$ python -q
>>> import numpy as np
>>> from numpy import linalg as LA
>>> np.set_printoptions(suppress=True, linewidth=200)
>>> def tidy(a):
...     return np.round(a, 2) + 0
... 
>>> K = np.array([[1, -1, 1], [1, 0, 0], [1, 1, 1]])
>>> theta = np.radians(120)
>>> R = np.eye(3)
>>> R[1, 1] = R[0, 0] = np.cos(theta)
>>> R[1, 0], R[0, 1] = -np.sin(theta), np.sin(theta)
>>> tidy(R)
array([[-0.5 ,  0.87,  0.  ],
       [-0.87, -0.5 ,  0.  ],
       [ 0.  ,  0.  ,  1.  ]])
>>> out = K @ R.T
>>> tidy(LA.det(R)), tidy(np.trace(R))
(np.float64(1.0), np.float64(0.0))
>>> Q, R = LA.qr(K)
>>> Q.shape, R.shape
((3, 3), (3, 3))
>>> tidy(R)
array([[-1.73,  0.  , -1.15],
       [ 0.  , -1.41,  0.  ],
       [ 0.  ,  0.  ,  0.82]])
>>> W0 = np.array([[6.0, -3.0, -1.0], [-3.0, 14.0, 3.0], [-1.0, 3.0, 6.0]])
>>> rng = np.random.default_rng(217732)
>>> lab = rng.permutation(3)
>>> out = W0[:, lab] * rng.choice([-1, 1], 3)
>>> out
array([[ -1.,   6.,   3.],
       [  3.,  -3., -14.],
       [  6.,  -1.,  -3.]])
>>> Uu, _, Vt = LA.svd(W0.T @ out)
>>> tidy(Uu @ Vt)
array([[ 0.,  1.,  0.],
       [ 0.,  0., -1.],
       [ 1.,  0.,  0.]])
>>> lab
array([2, 0, 1])
>>> tidy(LA.eigvals(out).sum().real)
np.float64(-7.0)
>>> tidy(LA.eigvals(out))
array([-12.41+0.j  ,   2.71+4.99j,   2.71-4.99j])
>>> A = np.loadtxt("case17.csv", delimiter=",")
>>> tidy(A)
array([[-2.73,  0.5 ,  1.15],
       [ 1.17,  0.91, -2.61],
       [-2.01,  1.63, -1.53],
       [-2.64,  0.33,  1.39],
       [ 2.82, -0.94, -0.39],
       [-2.82,  0.9 ,  0.46],
       [-0.11,  1.44, -2.63],
       [-2.68,  0.4 ,  1.29],
       [ 2.42, -1.49,  0.95],
       [-0.56,  1.56, -2.5 ],
       [-2.54,  1.42, -0.72],
       [ 0.68,  1.15, -2.69],
       [-0.12,  1.45, -2.63],
       [ 2.47, -0.1 , -1.7 ],
       [ 2.5 , -0.13, -1.66],
       [-2.31, -0.08,  1.92]])
>>> Xc = A - A.mean(axis=0)
>>> Uu, sv, Vt = LA.svd(Xc, full_matrices=False)
>>> (np.sign(Uu[:, 0]) == np.sign(Uu[0, 0])).astype(int)
array([1, 0, 1, 1, 0, 1, 0, 1, 0, 0, 1, 0, 0, 0, 0, 1])
>>> tidy((sv ** 2).sum() ** 2 / (sv ** 4).sum())
np.float64(1.76)
>>> np.abs(Uu[:, 0]).argmax()
np.int64(14)
>>> tidy(sv)
array([9.34, 6.35, 0.  ])
>>> Uu, sv, Vt = LA.svd(A)
>>> evecs = Vt[:(sv > 1e-8).sum()]
>>> x = A[12] + 3 * A[1] + rng.integers(2) * np.eye(3)[0]
>>> tidy(x)
array([  4.39,   4.17, -10.45])
>>> np.allclose(evecs.T @ evecs @ x, x)
False
>>> LA.matrix_rank(np.vstack([A, x]))
np.int64(3)
>>> tidy(evecs.T @ evecs)
array([[ 0.89, -0.28, -0.15],
       [-0.28,  0.31, -0.37],
       [-0.15, -0.37,  0.8 ]])
>>> X = np.load("a.npy")
>>> X
array([[-1.,  2.,  0.,  0.],
       [ 2., -2.,  2.,  0.],
       [ 0.,  2., -4.,  2.],
       [ 0.,  0.,  2., -1.]])
>>> tidy(LA.norm(X[3] - X[0]))
np.float64(3.16)
>>> LA.norm(X, axis=1).argmax()
np.int64(2)
>>> tidy(LA.norm(X, 2))
np.float64(6.03)
>>> tidy(LA.norm(X, 1)), tidy(LA.norm(X, np.inf))
(np.float64(8.0), np.float64(8.0))
>>> feats = np.load("layer12.npy")
>>> feats
array([[ 1, -1,  1, -1,  1, -1,  1, -1],
       [ 1,  1,  1,  1, -1, -1, -1, -1],
       [ 1,  1, -1, -1, -1, -1,  1,  1],
       [ 1,  1, -1, -1,  1,  1, -1, -1]])
>>> K.shape
(3, 3)
>>> tidy(K.mean(axis=0))
array([1.  , 0.  , 0.67])
>>> K.sum(axis=0)
array([3, 0, 2])
>>> np.unravel_index(np.abs(K).argmax(), K.shape)
(np.int64(0), np.int64(0))
>>> np.abs(K).max()
np.int64(1)
>>> out = np.array([[-3, 2],
...     [-3, 3],
...     [-2, 2],
...     [-2, -1],
...     [-3, 3],
...     [-3, -1],
...     [1, 0],
...     [3, -3]])
>>> out.T @ feats.T
array([[ -2,  -8,   8, -12],
       [  9,   7,  -1,   9]])
>>> np.einsum("ik,kj->ji", feats, out)
array([[ -2,  -8,   8, -12],
       [  9,   7,  -1,   9]])
>>> np.vstack([feats, out.T]).shape
(6, 8)
>>> LA.matrix_rank(feats @ out)
np.int64(2)
>>> feats @ out
array([[ -2,   9],
       [ -8,   7],
       [  8,  -1],
       [-12,   9]])
>>> LA.matrix_rank(np.vstack([feats, out.T]))
np.int64(6)
>>> W1 = np.array([[0, 1], [0, 1], [2, 0], [1, 0], [2, 0], [3, 1], [1, 0], [0, 1]])
>>> c = np.array([-1, 1])
>>> act = np.maximum(feats @ W1 + c, 0)
>>> (act > 0).astype(int)
array([[0, 0],
       [0, 1],
       [0, 1],
       [0, 1]])
>>> C = np.array([[0, -2], [2, 1]])
>>> (act @ C).round(6).argmax(axis=1)
array([0, 0, 0, 0])
>>> out = feats + rng.integers(-2, 3, (4, 3)) @ rng.integers(-2, 3, (3, 8))
>>> out
array([[ 2, -5,  2, -7,  6, -6,  0, -4],
       [ 0,  3,  2,  4, -1,  3,  0, -1],
       [ 2,  1, -4,  0, -5, -1,  0,  5],
       [-1,  5,  1,  3, -1,  3,  1, -3]])
>>> tidy(LA.svd(out - feats, compute_uv=False))
array([13.33,  7.75,  2.89,  0.  ])
>>> np.abs(out - feats).sum(axis=1)
array([26, 12, 14, 20])
>>> M = np.load("block5.npy")
>>> M
array([[-8, -9,  3,  3],
       [ 3,  2,  7,  3],
       [-1, -9, -6,  5]])
>>> x = np.array([2, -2, -1, -3])
>>> M * x
array([[-16,  18,  -3,  -9],
       [  6,  -4,  -7,  -9],
       [ -2,  18,   6, -15]])
>>> M @ np.ones(4)
array([-11.,  15., -11.])
>>> (M * x).sum(axis=1)
array([-10, -14,   7])
>>> LA.norm(M @ x) <= LA.norm(M, 2) * LA.norm(x) + 1e-9
np.True_
>>> Uu, sv, Vt = LA.svd(M, full_matrices=False)
>>> (sv > 1e-8).sum()
np.int64(3)
>>> tidy(Uu.T @ M @ Vt.T)
array([[15.79,  0.  ,  0.  ],
       [ 0.  ,  9.55,  0.  ],
       [ 0.  ,  0.  ,  6.06]])
>>> tidy(sv / sv[0])
array([1.  , 0.6 , 0.38])
>>> np.allclose(Uu * sv @ Vt, M)
True
>>> Uu.shape, sv.shape, Vt.shape
((3, 3), (3,), (3, 4))
>>> tidy(Uu.T @ Uu)
array([[1., 0., 0.],
       [0., 1., 0.],
       [0., 0., 1.]])
>>> def softmax(z):
...     e = np.exp(z - z.max(axis=-1, keepdims=True))
...     return e / e.sum(axis=-1, keepdims=True)
... 
>>> tidy(softmax(M[1]))
array([0.02, 0.01, 0.96, 0.02])
>>> tidy(softmax(M[1] + -3))
array([0.02, 0.01, 0.96, 0.02])
>>> att = M @ M.T / np.sqrt(4)
>>> softmax(att).round(6).argmax(axis=1)
array([0, 1, 2])
